>>> import numpy as np
>>> from numpy import linalg as LA
>>> np.set_printoptions(suppress=True, linewidth=100)
>>> def tidy(a):
...     return np.round(a, 2) + 0
... 
>>> f = np.array([3, 8, 6, 4, 6, 3, 8, 9, 2, 0])
>>> E = np.array([np.roll(f, i) for i in range(10)])
>>> print(E)
[[3 8 6 4 6 3 8 9 2 0]
 [0 3 8 6 4 6 3 8 9 2]
 [2 0 3 8 6 4 6 3 8 9]
 [9 2 0 3 8 6 4 6 3 8]
 [8 9 2 0 3 8 6 4 6 3]
 [3 8 9 2 0 3 8 6 4 6]
 [6 3 8 9 2 0 3 8 6 4]
 [4 6 3 8 9 2 0 3 8 6]
 [6 4 6 3 8 9 2 0 3 8]
 [8 6 4 6 3 8 9 2 0 3]]
>>> f, r1 = E[2], E[0]
>>> f @ r1
np.int64(195)
>>> p = (f @ r1) / (f @ f) * f
>>> LA.matrix_rank(np.outer(f, r1))
np.int64(1)
>>> print(np.outer(f, r1))
[[ 6 16 12  8 12  6 16 18  4  0]
 [ 0  0  0  0  0  0  0  0  0  0]
 [ 9 24 18 12 18  9 24 27  6  0]
 [24 64 48 32 48 24 64 72 16  0]
 [18 48 36 24 36 18 48 54 12  0]
 [12 32 24 16 24 12 32 36  8  0]
 [18 48 36 24 36 18 48 54 12  0]
 [ 9 24 18 12 18  9 24 27  6  0]
 [24 64 48 32 48 24 64 72 16  0]
 [27 72 54 36 54 27 72 81 18  0]]
>>> tidy(p)
array([1.22, 0.  , 1.83, 4.89, 3.67, 2.45, 3.67, 1.83, 4.89, 5.5 ])
>>> vec = np.array([1, -5, 2, 3, -1, -3, 1, -1, 5, -4])
>>> target = E @ vec
>>> target
array([-19,  29,  21, -37, -40, -24,  41,   2, -43, -28])
>>> tidy(LA.solve(E, target + E[:, 9]))
array([ 1., -5.,  2.,  3., -1., -3.,  1., -1.,  5., -3.])
>>> data = np.load("run16.npy")
>>> tidy(data)
array([[ 0.26,  0.11, -0.74, -0.53,  0.32],
       [ 0.11,  0.98,  0.11,  0.08, -0.05],
       [-0.74,  0.11,  0.26, -0.53,  0.32],
       [-0.53,  0.08, -0.53,  0.62,  0.23],
       [ 0.32, -0.05,  0.32,  0.23,  0.86]])
>>> # columns are unit length and at right angles
>>> f = np.array([2, 2, 1, 2, 3])
>>> A2 = data + np.outer(f, np.eye(5)[2])
>>> LA.matrix_rank(A2 - data)
np.int64(1)
>>> tidy(A2)
array([[ 0.26,  0.11,  1.26, -0.53,  0.32],
       [ 0.11,  0.98,  2.11,  0.08, -0.05],
       [-0.74,  0.11,  1.26, -0.53,  0.32],
       [-0.53,  0.08,  1.47,  0.62,  0.23],
       [ 0.32, -0.05,  3.32,  0.23,  0.86]])
>>> F = np.loadtxt("test13.csv", delimiter=",")
>>> F
array([[-2.,  0.,  0.,  0.,  0.,  1.,  0.,  0.],
       [ 2.,  1.,  0.,  0., -1.,  0.,  0.,  0.],
       [ 0.,  0.,  0.,  0., -2.,  0., -2.,  0.],
       [ 0.,  0., -2.,  1., -1.,  0.,  0.,  0.],
       [-1.,  0.,  0.,  0.,  0., -1.,  0.,  2.],
       [ 0.,  0.,  0.,  0.,  0.,  0., -2.,  0.],
       [ 0.,  0.,  0.,  0.,  0.,  0.,  2., -2.],
       [ 0.,  0.,  0.,  1.,  0.,  0.,  0.,  0.],
       [ 0.,  0.,  0.,  0., -2.,  2.,  0., -1.],
       [-2., -2.,  0.,  0.,  0.,  0.,  0.,  0.]])
>>> hat = F @ LA.solve(F.T @ F, F.T)
>>> np.trace(hat)
np.float64(8.0)
>>> vec = np.array([1, -3, -1, 1, -1, 0, 1, 1])
>>> target = F @ vec
>>> tidy(LA.pinv(F) @ F)
array([[1., 0., 0., 0., 0., 0., 0., 0.],
       [0., 1., 0., 0., 0., 0., 0., 0.],
       [0., 0., 1., 0., 0., 0., 0., 0.],
       [0., 0., 0., 1., 0., 0., 0., 0.],
       [0., 0., 0., 0., 1., 0., 0., 0.],
       [0., 0., 0., 0., 0., 1., 0., 0.],
       [0., 0., 0., 0., 0., 0., 1., 0.],
       [0., 0., 0., 0., 0., 0., 0., 1.]])
>>> target
array([-2.,  0.,  0.,  4.,  1., -2.,  0.,  1.,  1.,  4.])
>>> rng = np.random.default_rng(74926)
>>> target = target + 0.05 * rng.normal(size=10)
>>> tidy(target)
array([-1.96, -0.01, -0.01,  3.95,  0.96, -2.01, -0.09,  1.01,  0.97,  3.94])
>>> c, *_ = LA.lstsq(F, target)
>>> tidy(F.T @ (target - F @ c))
array([0., 0., 0., 0., 0., 0., 0., 0.])
>>> [round(float(LA.norm(LA.solve(F.T @ F + lam * np.eye(8), F.T @ target))), 2) for lam in (0, 1, 10, 100)]
[3.85, 2.55, 0.9, 0.14]
>>> c.round()
array([ 1., -3., -1.,  1., -1.,  0.,  1.,  1.])
>>> tidy(c)
array([ 1.01, -2.98, -0.99,  1.01, -0.97,  0.04,  0.98,  1.02])
>>> W0 = np.load("sample15.npy")
>>> tidy(W0)
array([[ 0.82, -0.18, -0.11, -0.18, -0.18, -0.25, -0.18, -0.25, -0.18, -0.18],
       [-0.18,  0.82, -0.11, -0.18, -0.18, -0.25, -0.18, -0.25, -0.18, -0.18],
       [-0.11, -0.11,  0.94, -0.11, -0.11, -0.15, -0.11, -0.15, -0.11, -0.11],
       [-0.18, -0.18, -0.11,  0.82, -0.18, -0.25, -0.18, -0.25, -0.18, -0.18],
       [-0.18, -0.18, -0.11, -0.18,  0.82, -0.25, -0.18, -0.25, -0.18, -0.18],
       [-0.25, -0.25, -0.15, -0.25, -0.25,  0.65, -0.25, -0.35, -0.25, -0.25],
       [-0.18, -0.18, -0.11, -0.18, -0.18, -0.25,  0.82, -0.25, -0.18, -0.18],
       [-0.25, -0.25, -0.15, -0.25, -0.25, -0.35, -0.25,  0.65, -0.25, -0.25],
       [-0.18, -0.18, -0.11, -0.18, -0.18, -0.25, -0.18, -0.25,  0.82, -0.18],
       [-0.18, -0.18, -0.11, -0.18, -0.18, -0.25, -0.18, -0.25, -0.18,  0.82]])
>>> vec = np.array([1, 0, 0, 2, 1, 1, 2, 0, 2, 0])
>>> print([p for p in range(1, 25) if np.allclose(LA.matrix_power(W0, p), np.eye(10))])
[2, 4, 6, 8, 10, 12, 14, 16, 18, 20, 22, 24]
>>> 10 - LA.matrix_rank(W0 - np.eye(10), tol=1e-8)
np.int64(9)
>>> tidy(LA.inv(W0))
array([[ 0.82, -0.18, -0.11, -0.18, -0.18, -0.25, -0.18, -0.25, -0.18, -0.18],
       [-0.18,  0.82, -0.11, -0.18, -0.18, -0.25, -0.18, -0.25, -0.18, -0.18],
       [-0.11, -0.11,  0.94, -0.11, -0.11, -0.15, -0.11, -0.15, -0.11, -0.11],
       [-0.18, -0.18, -0.11,  0.82, -0.18, -0.25, -0.18, -0.25, -0.18, -0.18],
       [-0.18, -0.18, -0.11, -0.18,  0.82, -0.25, -0.18, -0.25, -0.18, -0.18],
       [-0.25, -0.25, -0.15, -0.25, -0.25,  0.65, -0.25, -0.35, -0.25, -0.25],
       [-0.18, -0.18, -0.11, -0.18, -0.18, -0.25,  0.82, -0.25, -0.18, -0.18],
       [-0.25, -0.25, -0.15, -0.25, -0.25, -0.35, -0.25,  0.65, -0.25, -0.25],
       [-0.18, -0.18, -0.11, -0.18, -0.18, -0.25, -0.18, -0.25,  0.82, -0.18],
       [-0.18, -0.18, -0.11, -0.18, -0.18, -0.25, -0.18, -0.25, -0.18,  0.82]])
>>> tidy(LA.det(W0))
np.float64(-1.0)
